>>> import numpy as np
>>> np.set_printoptions(precision=2, suppress=True, linewidth=140)
>>> u = np.array([-2, 3, -1, 3])
>>> r1 = np.array([-1, 0, 2, -2, 2, 1])
>>> M = np.outer(u, r1)
>>> print(M)
[[ 2  0 -4  4 -4 -2]
 [-3  0  6 -6  6  3]
 [ 1  0 -2  2 -2 -1]
 [-3  0  6 -6  6  3]]
>>> U, sv, VT = np.linalg.svd(M)
>>> vecs = VT[:(sv > 1e-8).sum()]
>>> rng = np.random.default_rng(9900)
>>> vec = M[1] + 3 * M[2] + rng.integers(2) * np.eye(6)[3]
>>> print(vec)
[0. 0. 0. 1. 0. 0.]
>>> print(np.allclose(vecs.T @ vecs @ vec, vec))
False
>>> print(np.diag(vecs.T @ vecs))
[0.07 0.   0.29 0.29 0.29 0.07]
>>> cov = M.T @ M
>>> print((M @ M.T).shape)
(4, 4)
>>> print(np.trace(cov), (M ** 2).sum())
322 322
>>> print(np.round(np.linalg.eigvalsh(cov)[::-1], 2) + 0)
[322.   0.   0.   0.   0.   0.]
>>> print(np.allclose(cov, cov.T))
True
>>> print(np.linalg.lstsq(M[:-1].T, M[-1])[2])
1
>>> print(np.allclose(M[:-1].T @ np.linalg.lstsq(M[:-1].T, M[-1])[0], M[-1]))
True
>>> print(np.abs(np.diag(np.linalg.qr(M)[1])) > 1e-9)
[ True False False False]
>>> U, sv, VT = np.linalg.svd(M)
>>> print(sv.round(2) + 0)
[17.94  0.    0.    0.  ]
>>> print(np.argmax(sv[:-1] / (sv[1:] + 1e-6)) + 1)
1
>>> M2 = U[:, :1] @ np.diag(sv[:1]) @ VT[:1]
>>> print(round(np.linalg.norm(M - M2, 2), 2), np.round(sv[1], 2))
0.0 0.0
>>> print(M2)
[[ 2.  0. -4.  4. -4. -2.]
 [-3.  0.  6. -6.  6.  3.]
 [ 1.  0. -2.  2. -2. -1.]
 [-3.  0.  6. -6.  6.  3.]]
>>> print(np.linalg.matrix_rank(M2))
1
>>> F = np.load("w.npy")
>>> print(F)
[[ 1  1  1  1  1  1  1  1]
 [ 1 -1  1 -1  1 -1  1 -1]
 [ 1 -1 -1  1 -1  1  1 -1]
 [ 1 -1  1 -1 -1  1 -1  1]
 [ 1  1 -1 -1 -1 -1  1  1]]
>>> U, sv, VT = np.linalg.svd(F, full_matrices=False)
>>> print(U.shape, sv.shape, VT.shape)
(5, 5) (5,) (5, 8)
>>> print(np.round(U.T @ U, 2) + 0)
[[1. 0. 0. 0. 0.]
 [0. 1. 0. 0. 0.]
 [0. 0. 1. 0. 0.]
 [0. 0. 0. 1. 0.]
 [0. 0. 0. 0. 1.]]
>>> print(np.allclose(U * sv @ VT, F))
True
>>> vec = np.array([3, 2, -1, 3, 0, 3, 1, 2])
>>> h = np.maximum(F @ vec, 0)
>>> print(h)
[13  0  7  1  3]
>>> print(F * (h > 1e-9)[:, None])
[[ 1  1  1  1  1  1  1  1]
 [ 0  0  0  0  0  0  0  0]
 [ 1 -1 -1  1 -1  1  1 -1]
 [ 1 -1  1 -1 -1  1 -1  1]
 [ 1  1 -1 -1 -1 -1  1  1]]
>>> print(np.tanh(F @ vec))
[ 1.   -1.    1.    0.76  1.  ]
>>> print(np.maximum(F @ vec, 0) - np.maximum(-F @ vec, 0))
[13 -7  7  1  3]
>>> print(np.maximum(F @ (3 * vec), 0))
[39  0 21  3  9]
